$ python -q
>>> import numpy as np
>>> from numpy import linalg as LA
>>> np.set_printoptions(precision=2, suppress=True, linewidth=160)
>>> m1 = np.load("layer7.npy")
>>> print(m1)
[[-4.66 -4.46 -1.72  2.03]
 [ 1.34  0.91 -1.21  5.27]
 [ 3.02  1.07 -8.97  1.29]]
>>> M2 = m1 / LA.norm(m1, axis=1, keepdims=True)
>>> cov = M2 @ M2.T
>>> print((cov - 2 * np.eye(3)).round(6).argmax(axis=1))
[1 2 1]
>>> print(LA.norm(M2, axis=1))
[1. 1. 1.]
>>> print((np.abs(cov) > 0.9).astype(int))
[[1 0 0]
 [0 1 0]
 [0 0 1]]
>>> M2 = np.array([[0, 1, 1], [2, 2, 0]])
>>> C = np.kron(M2, m1)
>>> print(LA.matrix_rank(C))
6
>>> print(C)
[[ -0.    -0.    -0.     0.    -4.66  -4.46  -1.72   2.03  -4.66  -4.46  -1.72   2.03]
 [  0.     0.    -0.     0.     1.34   0.91  -1.21   5.27   1.34   0.91  -1.21   5.27]
 [  0.     0.    -0.     0.     3.02   1.07  -8.97   1.29   3.02   1.07  -8.97   1.29]
 [ -9.32  -8.92  -3.44   4.06  -9.32  -8.92  -3.44   4.06  -0.    -0.    -0.     0.  ]
 [  2.68   1.82  -2.42  10.54   2.68   1.82  -2.42  10.54   0.     0.    -0.     0.  ]
 [  6.04   2.14 -17.94   2.58   6.04   2.14 -17.94   2.58   0.     0.    -0.     0.  ]]
>>> print(round(LA.norm(C, 2), 2), round(LA.norm(M2, 2) * LA.norm(m1, 2), 2))
29.33 29.33
>>> print(C.shape)
(6, 12)
>>> O, _ = LA.qr(np.array([[-0.8, 0.8, -1.1], [0.0, -1.3, -1.1], [-0.3, 2.7, -0.3]]))
>>> vals = np.array([1, 5, 5])
>>> W0 = O @ np.diag(vals) @ O.T
>>> print(W0.round(2) + 0)
[[ 1.49  0.   -1.32]
 [ 0.    5.    0.  ]
 [-1.32  0.    4.51]]
>>> cov = m1.T @ m1
>>> print(LA.matrix_rank(cov))
3
>>> print(np.round(LA.eigvalsh(cov)[::-1], 2) + 0)
[99.94 48.96 24.04  0.  ]
>>> ang = np.radians(60)
>>> r_ = np.eye(4)
>>> r_[0, 0] = r_[2, 2] = np.cos(ang)
>>> r_[0, 2], r_[2, 0] = -np.sin(ang), np.sin(ang)
>>> print(r_)
[[ 0.5   0.   -0.87  0.  ]
 [ 0.    1.    0.    0.  ]
 [ 0.87  0.    0.5   0.  ]
 [ 0.    0.    0.    1.  ]]
>>> M2 = m1 @ r_.T
>>> print(np.allclose(m1 @ m1.T, M2 @ M2.T))
True
>>> print(np.abs(M2 - m1).max(axis=0))
[6.26 0.   7.1  0.  ]
>>> print(M2)
[[-0.84 -4.46 -4.9   2.03]
 [ 1.72  0.91  0.56  5.27]
 [ 9.28  1.07 -1.87  1.29]]
>>> print(np.count_nonzero(m1))
12
>>> print(m1.mean(axis=0))
[-0.1  -0.83 -3.97  2.86]
>>> print(m1.sum(axis=1))
[-8.81  6.31 -3.59]
>>> print(LA.svd(m1, compute_uv=False))
[10.   7.   4.9]
>>> print(m1.sum(axis=0))
[ -0.3   -2.48 -11.9    8.59]
>>> print(np.unravel_index(np.abs(m1).argmax(), m1.shape))
(np.int64(2), np.int64(2))
>>> print(LA.matrix_rank(m1))
3
>>> print(round(LA.norm(m1), 2))
13.15
>>> t3 = np.stack([m1, 2 * m1, m1[::-1]])
>>> print(LA.norm(t3, axis=(1, 2)))
[13.15 26.3  13.15]
>>> print(np.einsum("bij,cij->bc", t3, t3))
[[172.94 345.88  30.26]
 [345.88 691.75  60.53]
 [ 30.26  60.53 172.94]]
>>> print(LA.matrix_rank(t3))
[3 3 3]
>>> print(t3.sum(axis=0))
[[-10.96 -12.31 -14.13   7.38]
 [  5.36   3.64  -4.84  21.08]
 [  4.4   -1.25 -28.63   5.9 ]]
>>> print(t3.shape)
(3, 3, 4)
>>> f = np.array([-2, 8, -3])
>>> print(np.cross(m1[0, :3], m1[2, :3]))
[ 41.85 -46.99   8.48]
>>> print(np.convolve(m1[0], f))
[  9.32 -28.36 -18.26  -4.44  21.4   -6.09]
>>> print(np.array([np.convolve(row, f, "same") for row in m1]))
[[-28.36 -18.26  -4.44  21.4 ]
 [  8.9    5.68 -22.95  45.79]
 [ 22.02  17.44 -77.55  37.23]]
>>> print(np.correlate(m1[0], m1[2], "full"))
[ -6.01  36.05  32.8   -0.8  -33.52  -3.02   6.13]
>>> J = np.load("dump.npy")
>>> print(J)
[[ -1.28   5.07   4.06]
 [  2.92 -15.17 -11.93]
 [ -0.98   4.93   3.94]
 [ -3.11  15.04  12.15]]
>>> W = np.array([[-2, 2, -1, 2, 0], [2, 1, -2, 1, -1], [-2, -2, 0, 1, -1]])
>>> b = np.array([0, 1, 3, 3, -1])
>>> hid = np.maximum(J @ W + b, 0)
>>> print((hid > 0).astype(int))
[[1 0 0 1 0]
 [0 1 1 0 1]
 [1 0 0 1 0]
 [1 0 0 1 0]]
>>> print(hid)
[[ 4.58  0.    0.    9.57  0.  ]
 [ 0.   15.53 30.42  0.   26.1 ]
 [ 3.94  0.    0.    9.91  0.  ]
 [12.    0.    0.   23.97  0.  ]]
>>> print(LA.matrix_rank(hid))
3
>>> print((hid > 0).mean(axis=0))
[0.75 0.25 0.25 0.75 0.25]
>>> C = np.array([[0, 3, 2], [-3, 3, 3], [-3, -2, 2], [2, 0, -1], [-2, -1, 2]])
>>> print(hid @ C)
[[  19.14   13.74   -0.41]
 [-190.05  -40.35  159.63]
 [  19.82   11.82   -2.03]
 [  47.94   36.      0.03]]
>>> P = J @ LA.solve(J.T @ J, J.T)
>>> print(np.diag(P))
[1.   0.98 0.06 0.96]
>>> print(np.round((np.eye(4) - P) @ J, 2) + 0)
[[0. 0. 0.]
 [0. 0. 0.]
 [0. 0. 0.]
 [0. 0. 0.]]
>>> print(np.allclose(P @ P, P))
True
>>> x0 = np.array([1, 0, 2])
>>> h1 = np.maximum(J @ x0, 0)
>>> print(np.tanh(J @ x0))
[ 1. -1.  1.  1.]
>>> print(J * (h1 > 1e-9)[:, None])
[[-1.28  5.07  4.06]
 [ 0.   -0.   -0.  ]
 [-0.98  4.93  3.94]
 [-3.11 15.04 12.15]]
>>> print(np.maximum(J @ x0, 0) - np.maximum(-J @ x0, 0))
[  6.84 -20.94   6.9   21.19]
>>> ang = np.radians(157)
>>> r_ = np.eye(3)
>>> r_[1, 1] = r_[2, 2] = np.cos(ang)
>>> r_[1, 2], r_[2, 1] = -np.sin(ang), np.sin(ang)
>>> print(r_)
[[ 1.    0.    0.  ]
 [ 0.   -0.92 -0.39]
 [ 0.    0.39 -0.92]]
>>> M2 = J @ r_.T
>>> print(np.abs(M2 - J).max(axis=0))
[ 0.   33.8  17.46]
>>> O, vecs = LA.qr(J[:, :1])[0], LA.qr(J[:, 1:])[0]
>>> sig = LA.svd(O.T @ vecs, compute_uv=False)
>>> print((sig > 0.9).sum())
1
>>> print(sig)
[1.]
>>> F = np.loadtxt("w.csv", delimiter=",")
>>> print(F)
[[-11.92 -10.15 -12.45]
 [  2.24   5.62  19.06]
 [-10.1   -9.46 -14.44]
 [  2.22  -2.98 -19.65]
 [-15.39  -7.2   10.54]
 [ -3.68  -6.4  -18.59]
 [ 13.5   10.63  10.23]
 [ -6.98  -8.08 -16.91]
 [-11.76 -10.09 -12.65]
 [  5.07  -1.14 -19.31]
 [ -5.77  -7.48 -17.63]
 [ -6.31   0.3   18.98]
 [-14.06  -5.84  12.96]
 [ 16.48  10.9    3.11]
 [ 14.32  10.83   8.81]
 [-15.68  -7.53   9.88]
 [ 17.07  10.4   -0.79]]
>>> # looks like rank 2
>>> def softmax(z):
...     e = np.exp(z - z.max(axis=-1, keepdims=True))
...     return e / e.sum(axis=-1, keepdims=True)
... 
>>> print(np.round(softmax(F[3]), 2) + 0)
[0.99 0.01 0.  ]
>>> print(np.round(softmax(10 * F[3]), 2) + 0)
[1. 0. 0.]
>>> print(np.round(softmax(F[3] + 5), 2) + 0)
[0.99 0.01 0.  ]
>>> scores = F @ F.T / np.sqrt(3)
>>> print(softmax(scores)[3] @ F)
[  2.32  -2.92 -19.64]
>>> print(softmax(scores).round(6).argmax(axis=1))
[ 0  1  2  3  4  5  6  7  8  9 10 11 12 13 14 15 16]
>>> C = F[[16, 14]].astype(float)
>>> for _ in range(5):
...     lab = LA.norm(F[:, None] - C, axis=-1).argmin(axis=1)
...     C = np.array([F[lab == j].mean(axis=0) for j in range(2)])
... 
>>> print(lab)
[0 1 0 0 1 0 1 0 0 0 0 1 1 1 1 1 1]
>>> print(C)
[[ -5.37  -6.97 -16.45]
 [  1.35   3.12  10.31]]
>>> print(C[1] - C[0])
[ 6.72 10.09 26.76]
>>> print(np.abs(C[1] - C[0]).argmax())
2
>>> print(np.bincount(lab))
[8 9]
>>> print([round(float(x), 2) for x in LA.svd(C, compute_uv=False)[:3]])
[21.51, 1.84]
>>> print(round(LA.norm(C, 2) / LA.norm(C), 2))
1.0
>>> feats = np.loadtxt("out10.csv", delimiter=",")
>>> print(feats)
[[1.   0.   0.   0.  ]
 [0.   0.5  0.   0.5 ]
 [0.   0.33 0.33 0.33]
 [0.   0.   0.   1.  ]]
>>> M2 = feats / np.sqrt((feats ** 2).mean(axis=1, keepdims=True))
>>> print(feats - feats.mean(axis=1, keepdims=True))
[[ 0.75 -0.25 -0.25 -0.25]
 [-0.25  0.25 -0.25  0.25]
 [-0.25  0.08  0.08  0.08]
 [-0.25 -0.25 -0.25  0.75]]
>>> print(LA.matrix_rank(M2) == LA.matrix_rank(feats))
True
>>> print(LA.matrix_rank(feats - feats.mean(axis=1, keepdims=True)))
3
>>> mat = np.array([[-6, -4, 2, -6], [6, 4, -2, 6], [-6, -4, 2, -6], [3, 2, -1, 3]])
>>> print(mat)
[[-6 -4  2 -6]
 [ 6  4 -2  6]
 [-6 -4  2 -6]
 [ 3  2 -1  3]]
>>> # looks like rank 1
>>> ang = np.radians(90)
>>> r_ = np.eye(4)
>>> r_[0, 0] = r_[1, 1] = np.cos(ang)
>>> r_[0, 1], r_[1, 0] = -np.sin(ang), np.sin(ang)
>>> print(r_.round(2) + 0)
[[ 0. -1.  0.  0.]
 [ 1.  0.  0.  0.]
 [ 0.  0.  1.  0.]
 [ 0.  0.  0.  1.]]
>>> M2 = mat @ r_.T
>>> print(round(LA.det(r_), 2), np.trace(r_))
1.0 2.0
>>> print(np.abs(M2 - mat).max(axis=0))
[10.  2.  0.  0.]
>>> print(softmax(m1).sum(axis=1))
[1. 1. 1.]
>>> print(np.round(softmax(m1[0]), 2) + 0)
[0.   0.   0.02 0.97]
>>> scores = m1 @ m1.T / np.sqrt(4)
>>> print(np.round(softmax(scores), 2) + 0)
[[1.   0.   0.  ]
 [0.   0.99 0.01]
 [0.   0.   1.  ]]
>>> print(np.round(softmax(scores + np.triu(np.full(scores.shape, -np.inf), 1)), 2) + 0)
[[1. 0. 0.]
 [0. 1. 0.]
 [0. 0. 1.]]
>>> f = np.array([-5, 4])
>>> print(np.polyval(f, mat[2]))
[34 24 -6 34]
>>> print(np.convolve(mat[2], f))
[ 30  -4 -26  38 -24]
>>> P = np.triu(np.array([[3, 2, 2, 3], [2, 1, 2, 0], [2, 2, 1, 0], [2, 3, 0, 1]]), 1) + np.eye(4)
>>> M2 = P @ mat @ LA.inv(P)
>>> print(M2)
[[ 3. -4.  1. -6.]
 [-6.  8. -2. 12.]
 [-6.  8. -2. 12.]
 [ 3. -4.  1. -6.]]
>>> print(np.round(np.poly(M2), 2) + 0)
[ 1. -3.  0.  0.  0.]
>>> print(LA.matrix_rank(M2))
1
>>> left, sig, VT = LA.svd(mat)
>>> vecs = VT[:(sig > 1e-8).sum()]
>>> rng = np.random.default_rng(11)
>>> x0 = mat[3] + 4 * mat[1] + rng.integers(2) * np.eye(4)[2]
>>> print(x0)
[27. 18. -9. 27.]
>>> print(vecs.T @ vecs)
[[ 0.39  0.26 -0.13  0.39]
 [ 0.26  0.17 -0.09  0.26]
 [-0.13 -0.09  0.04 -0.13]
 [ 0.39  0.26 -0.13  0.39]]
>>> print(LA.matrix_rank(np.vstack([mat, x0])))
1
>>> print(round(LA.norm(x0 - vecs.T @ vecs @ x0), 2))
0.0
>>> arr = np.array([[-0.6, -0.1, 0.6, 0.0], [1.6, 0.1, -3.1, 1.8], [0.0, 2.0, -0.3, 0.8]])
>>> print(arr)
[[-0.6 -0.1  0.6  0. ]
 [ 1.6  0.1 -3.1  1.8]
 [ 0.   2.  -0.3  0.8]]
>>> f = np.array([0, 3, 2])
>>> print(np.correlate(arr[2], arr[0], "full"))
[ 0.    0.    1.2  -0.38 -0.69  0.1  -0.48]
>>> print(np.cross(arr[2, :3], arr[0, :3]))
[1.17 0.18 1.2 ]
>>> print(np.array([np.convolve(row, f, "same") for row in arr]))
[[-1.8 -1.5  1.6  1.2]
 [ 4.8  3.5 -9.1 -0.8]
 [ 0.   6.   3.1  1.8]]
>>> print(np.convolve(arr[2], f))
[0.  0.  6.  3.1 1.8 1.6]
>>> left, sig, VT = LA.svd(arr, full_matrices=False)
>>> print(np.allclose(left * sig @ VT, arr))
True
>>> print((sig > 1e-8).sum())
3
>>> print(np.abs(VT[0]))
[0.4  0.13 0.77 0.47]
>>> print(np.round(left.T @ left, 2) + 0)
[[1. 0. 0.]
 [0. 1. 0.]
 [0. 0. 1.]]
>>> print(np.round(np.sqrt((sig ** 2).sum()), 2), round(LA.norm(arr), 2))
4.57 4.57
>>> print(sig / sig[0])
[1.   0.5  0.11]
>>> print(np.cumsum(sig ** 2) / np.sum(sig ** 2))
[0.79 0.99 1.  ]
>>> M2 = np.array([[-8, -3, -6], [-2, -5, -5]])
>>> C = np.kron(M2, arr)
>>> print(LA.matrix_rank(C))
6
>>> data = np.array([[2, 1, 1], [1, 2, 1], [1, 1, 2]])
>>> print(data)
[[2 1 1]
 [1 2 1]
 [1 1 2]]
>>> M2 = mat / LA.norm(mat, axis=1, keepdims=True)
>>> cov = M2 @ M2.T
>>> print((cov - 2 * np.eye(4)).round(6).argmax(axis=1))
[2 3 0 1]
>>> print(cov[0])
[ 1. -1.  1. -1.]
>>> print(np.round(LA.det(data), 2))
4.0
>>> print((data - data.T) / 2)
[[0. 0. 0.]
 [0. 0. 0.]
 [0. 0. 0.]]
>>> print(np.sort(np.abs(LA.eigvals(data))))
[1. 1. 4.]
>>> print(np.allclose(data @ data.T, data.T @ data))
True
>>> print((data + data.T) / 2)
[[2. 1. 1.]
 [1. 2. 1.]
 [1. 1. 2.]]
>>> print(data @ data)
[[6 5 5]
 [5 6 5]
 [5 5 6]]
>>> f = np.array([-2, -9, -7])
>>> M2 = data + np.outer(f, np.eye(3)[1])
>>> print(LA.matrix_rank(LA.inv(M2) - LA.inv(data), tol=1e-8))
1
>>> print(LA.matrix_rank(M2 - data))
1
>>> print(np.round(LA.det(M2) / LA.det(data), 2), round(float(1 + LA.solve(data, f)[1]), 2))
-3.5 -3.5
>>> low = LA.cholesky(data)
>>> print(low @ low.T)
[[2. 1. 1.]
 [1. 2. 1.]
 [1. 1. 2.]]
>>> print(data / np.sqrt(np.outer(np.diag(data), np.diag(data))))
[[1.  0.5 0.5]
 [0.5 1.  0.5]
 [0.5 0.5 1. ]]
>>> print(low)
[[1.41 0.   0.  ]
 [0.71 1.22 0.  ]
 [0.71 0.41 1.15]]
>>> vals, vecs = LA.eigh(data)
>>> x0 = np.array([4, 0, 0])
>>> print(LA.eigvalsh(data[1:, 1:]))
[1. 3.]
>>> print(x0 @ data @ x0)
32
>>> print(vecs * np.maximum(vals, 0) @ vecs.T)
[[2. 1. 1.]
 [1. 2. 1.]
 [1. 1. 2.]]
>>> print((np.sign(vecs[:, -1].round(6)) == np.sign(vecs[0, -1].round(6))).astype(int))
[1 1 1]
